>>> import numpy as np
>>> np.set_printoptions(precision=2, suppress=True, linewidth=100)
>>> J = np.load("dump.npy")
>>> J
array([[-1.,  0.,  0., -2.,  0.],
       [ 0., -1.,  0.,  0., -2.],
       [ 0.,  0., -1.,  0.,  0.],
       [-2.,  0.,  0., -1.,  0.],
       [ 0., -2.,  0.,  0., -1.]])
>>> w, vecs = np.linalg.eigh(J)
>>> w.sum(), np.trace(J)
(np.float64(-5.0), np.float64(-5.0))
>>> np.linalg.eigvalsh(J @ J)
array([1., 1., 1., 9., 9.])
>>> np.round(vecs.T @ J @ vecs, 2) + 0
array([[-3.,  0.,  0.,  0.,  0.],
       [ 0., -3.,  0.,  0.,  0.],
       [ 0.,  0., -1.,  0.,  0.],
       [ 0.,  0.,  0.,  1.,  0.],
       [ 0.,  0.,  0.,  0.,  1.]])
>>> B = J / np.sqrt((J ** 2).mean(axis=1, keepdims=True))
>>> np.linalg.norm(B, axis=1)
array([2.24, 2.24, 2.24, 2.24, 2.24])
>>> np.linalg.matrix_rank(J - J.mean(axis=1, keepdims=True))
np.int64(4)
>>> J - J.mean(axis=1, keepdims=True)
array([[-0.4,  0.6,  0.6, -1.4,  0.6],
       [ 0.6, -0.4,  0.6,  0.6, -1.4],
       [ 0.2,  0.2, -0.8,  0.2,  0.2],
       [-1.4,  0.6,  0.6, -0.4,  0.6],
       [ 0.6, -1.4,  0.6,  0.6, -0.4]])
>>> w, vecs = np.linalg.eigh(J)
>>> vec = np.array([-1, -3, 0, -2, 2])
>>> np.linalg.eigvalsh(J[1:, 1:])
array([-3., -1., -1.,  1.])
>>> round(float(vec @ J @ vec / (vec @ vec)), 2), w[0], w[-1]
(-0.11, np.float64(-3.0), np.float64(1.0))
>>> vec @ J @ vec
np.float64(-2.0)
>>> vecs * np.maximum(w, 0) @ vecs.T
array([[ 0.5,  0. ,  0. , -0.5,  0. ],
       [ 0. ,  0.5,  0. ,  0. , -0.5],
       [ 0. ,  0. ,  0. ,  0. ,  0. ],
       [-0.5,  0. ,  0. ,  0.5,  0. ],
       [ 0. , -0.5,  0. ,  0. ,  0.5]])
